>>> import numpy as np
>>> from numpy import linalg as LA
>>> np.set_printoptions(precision=2, suppress=True, linewidth=200)
>>> u = np.array([1, 2, 2, 2, 1])
>>> v = np.array([9, 5, 9, 0, 7, 0])
>>> X = np.outer(u, v)
>>> print(X)
[[ 9  5  9  0  7  0]
 [18 10 18  0 14  0]
 [18 10 18  0 14  0]
 [18 10 18  0 14  0]
 [ 9  5  9  0  7  0]]
>>> # columns 0 and 2 are equal
>>> print(LA.lstsq(X[:-1].T, X[-1])[2])
1
>>> print(round(float(np.trace(LA.pinv(X) @ X)), 2))
1.0
>>> print([round(float(x), 2) for x in LA.svd(X, compute_uv=False)[:3]])
[57.48, 0.0, 0.0]
>>> print(LA.cond(X) > 100)
True
>>> print(np.round(LA.norm(X, 2) / LA.norm(X), 2))
1.0
>>> print(LA.matrix_rank(X, rtol=0.1))
1
>>> left, sigma, vt = LA.svd(X)
>>> V = vt[:(sigma > 1e-8).sum()]
>>> rng = np.random.default_rng(467025)
>>> vec = X[0] + -1 * X[3] + rng.integers(2) * np.eye(6)[0]
>>> print(vec)
[-8. -5. -9.  0. -7.  0.]
>>> print(np.allclose(V.T @ V @ vec, vec))
False
>>> B = np.array([[2, 1], [1, 3], [3, 3]])
>>> mat = np.kron(np.eye(3, dtype=int), B)
>>> print(mat)
[[2 1 0 0 0 0]
 [1 3 0 0 0 0]
 [3 3 0 0 0 0]
 [0 0 2 1 0 0]
 [0 0 1 3 0 0]
 [0 0 3 3 0 0]
 [0 0 0 0 2 1]
 [0 0 0 0 1 3]
 [0 0 0 0 3 3]]
>>> z = rng.permutation(6)
>>> B = mat[:, z] * rng.choice([-1, 1], 6)
>>> print(B)
[[-1  0  2  0  0  0]
 [-3  0  1  0  0  0]
 [-3  0  3  0  0  0]
 [ 0  0  0  0  1  2]
 [ 0  0  0  0  3  1]
 [ 0  0  0  0  3  3]
 [ 0 -1  0 -2  0  0]
 [ 0 -3  0 -1  0  0]
 [ 0 -3  0 -3  0  0]]
>>> left, _, vt = LA.svd(mat.T @ B)
>>> print(z)
[1 5 0 4 3 2]
>>> print(np.round(LA.lstsq(mat, B)[0], 2) + 0)
[[ 0.  0.  1.  0.  0.  0.]
 [-1.  0.  0.  0.  0.  0.]
 [ 0.  0.  0.  0.  0.  1.]
 [ 0.  0.  0.  0.  1.  0.]
 [ 0.  0.  0. -1.  0.  0.]
 [ 0. -1.  0.  0.  0.  0.]]
>>> O, V = LA.qr(B[:, :2])[0], LA.qr(B[:, 2:])[0]
>>> sigma = LA.svd(O.T @ V, compute_uv=False)
>>> print(sigma)
[0.86 0.86]
>>> vec = np.array([-6, -6, -3, 3, 7, 8])
>>> print((mat * vec).sum(axis=1))
[-18 -24 -36  -3   6   0  22  31  45]
>>> print(mat @ np.ones(6))
[3. 4. 6. 3. 4. 6. 3. 4. 6.]
>>> print(mat @ (2 * vec))
[-36 -48 -72  -6  12   0  44  62  90]
>>> print(LA.norm(mat @ vec) <= LA.norm(mat, 2) * LA.norm(vec) + 1e-9)
True
>>> print(mat * vec)
[[-12  -6   0   0   0   0]
 [ -6 -18   0   0   0   0]
 [-18 -18   0   0   0   0]
 [  0   0  -6   3   0   0]
 [  0   0  -3   9   0   0]
 [  0   0  -9   9   0   0]
 [  0   0   0   0  14   8]
 [  0   0   0   0   7  24]
 [  0   0   0   0  21  24]]
>>> print(mat @ np.eye(6)[4])
[0. 0. 0. 0. 0. 0. 2. 1. 3.]
>>> J = np.load("m.npy")
>>> print(J)
[[0. 5. 0. 0.]
 [5. 0. 5. 0.]
 [0. 5. 3. 5.]
 [0. 0. 5. 0.]]
>>> # equal to its transpose
>>> evals, V = LA.eigh(J)
>>> vec = np.array([2, 3, 7, 0])
>>> print(np.abs(J).sum(axis=1).max(), round(np.abs(evals).max(), 2))
13.0 9.38
>>> print(V * np.abs(evals) @ V.T)
[[ 4.5  -0.13  2.17 -0.26]
 [-0.13  6.67  0.92  2.17]
 [ 2.17  0.92  7.22  1.17]
 [-0.26  2.17  1.17  4.34]]
>>> print(V * np.maximum(evals, 0) @ V.T)
[[ 2.25  2.44  1.09 -0.13]
 [ 2.44  3.33  2.96  1.09]
 [ 1.09  2.96  5.11  3.09]
 [-0.13  1.09  3.09  2.17]]
>>> print(vec @ J @ vec)
417.0
>>> vec = np.array([-4, -5, 1, -3])
>>> y = J @ vec
>>> c, lr = np.zeros(4), 1 / LA.norm(J, 2) ** 2
>>> for i in range(4):
...     c -= lr * J.T @ (J @ c - y)
...     if i % 1 == 0: print(i, round(LA.norm(J @ c - y), 2))
... 
0 16.4
1 12.72
2 10.87
3 9.54
>>> print(round(LA.cond(J), 2))
3.52
>>> print(np.all(LA.eigvalsh(J) > 0))
False
>>> print(round(LA.eigvalsh(J).min(), 2))
-7.19
>>> E = np.load("mat.npy")
>>> print(E)
[[-1.04  1.42  3.19  2.31 -1.73 -1.28 -1.32]
 [-2.34 -1.93 -2.48  1.21 -2.19  0.54 -1.77]
 [ 1.04  2.33 -1.8   2.88 -0.82  1.44  2.05]
 [-3.63  2.71 -0.89 -1.08  1.39 -0.58  0.46]
 [-0.52  0.71  1.32 -2.34 -2.61  3.14  0.65]
 [ 0.78  0.56 -1.14 -1.56 -2.79 -3.28  1.35]
 [-1.82 -2.39  1.25  0.92  0.09 -0.28  3.67]]
>>> B = LA.inv(E)
>>> print((np.abs(B) > 1e-9).astype(int))
[[1 1 1 1 1 1 1]
 [1 1 1 1 1 1 1]
 [1 1 1 1 1 1 1]
 [1 1 1 1 1 1 1]
 [1 1 1 1 1 1 1]
 [1 1 1 1 1 1 1]
 [1 1 1 1 1 1 1]]
>>> print(np.round(E @ B, 2) + 0)
[[1. 0. 0. 0. 0. 0. 0.]
 [0. 1. 0. 0. 0. 0. 0.]
 [0. 0. 1. 0. 0. 0. 0.]
 [0. 0. 0. 1. 0. 0. 0.]
 [0. 0. 0. 0. 1. 0. 0.]
 [0. 0. 0. 0. 0. 1. 0.]
 [0. 0. 0. 0. 0. 0. 1.]]
>>> print(np.round(LA.cond(E), 2))
1.0
>>> print(np.round(LA.det(E) * LA.det(B), 2))
1.0
>>> print(np.allclose(B, E.T))
False
>>> print(LA.inv(B))
[[-1.04  1.42  3.19  2.31 -1.73 -1.28 -1.32]
 [-2.34 -1.93 -2.48  1.21 -2.19  0.54 -1.77]
 [ 1.04  2.33 -1.8   2.88 -0.82  1.44  2.05]
 [-3.63  2.71 -0.89 -1.08  1.39 -0.58  0.46]
 [-0.52  0.71  1.32 -2.34 -2.61  3.14  0.65]
 [ 0.78  0.56 -1.14 -1.56 -2.79 -3.28  1.35]
 [-1.82 -2.39  1.25  0.92  0.09 -0.28  3.67]]
